In [1]: import numpy as np

In [2]: from numpy import linalg as LA

In [3]: np.set_printoptions(precision=1, suppress=True, linewidth=100)

In [4]: K = np.load("m.npy")

In [5]: print(K)
[[2 1 2 1 2 1]
 [1 1 1 1 1 1]
 [0 0 0 0 0 0]
 [2 1 2 1 2 1]
 [1 1 1 1 1 1]
 [0 0 0 0 0 0]]

In [6]: print(np.argsort(-LA.norm(K, axis=0).round(6), kind="stable")[:3])
[0 2 4]

In [7]: print(np.allclose(K, K.T))
False

In [8]: print((K + K.T) / 2)
[[2.  1.  1.  1.5 1.5 0.5]
 [1.  1.  0.5 1.  1.  0.5]
 [1.  0.5 0.  1.  0.5 0. ]
 [1.5 1.  1.  1.  1.5 0.5]
 [1.5 1.  0.5 1.5 1.  0.5]
 [0.5 0.5 0.  0.5 0.5 0. ]]

In [9]: print((K - K.T) / 2)
[[ 0.   0.   1.  -0.5  0.5  0.5]
 [ 0.   0.   0.5  0.   0.   0.5]
 [-1.  -0.5  0.  -1.  -0.5  0. ]
 [ 0.5  0.   1.   0.   0.5  0.5]
 [-0.5  0.   0.5 -0.5  0.   0.5]
 [-0.5 -0.5  0.  -0.5 -0.5  0. ]]

In [10]: print(LA.matrix_power(K, 4))
[[225 150 225 150 225 150]
 [150 100 150 100 150 100]
 [  0   0   0   0   0   0]
 [225 150 225 150 225 150]
 [150 100 150 100 150 100]
 [  0   0   0   0   0   0]]

In [11]: print(np.allclose(K @ K.T, K.T @ K))
False

In [12]: K.inv()
AttributeError: 'numpy.ndarray' object has no attribute 'inv'


In [13]: print(np.round(np.sort(np.abs(LA.eigvals(K))), 1) + 0)
[0. 0. 0. 0. 0. 5.]

In [14]: rng = np.random.default_rng(80912)

In [15]: z = rng.permutation(6)

In [16]: print(z)
[0 4 1 3 5 2]

In [17]: other = K[z][:, z]

In [18]: print(round(LA.det(other), 1), round(float(LA.det(K[z])), 1))
0.0 0.0

In [19]: print(np.trace(other))
5

In [20]: print(np.diag(other))
[2 1 1 1 0 0]
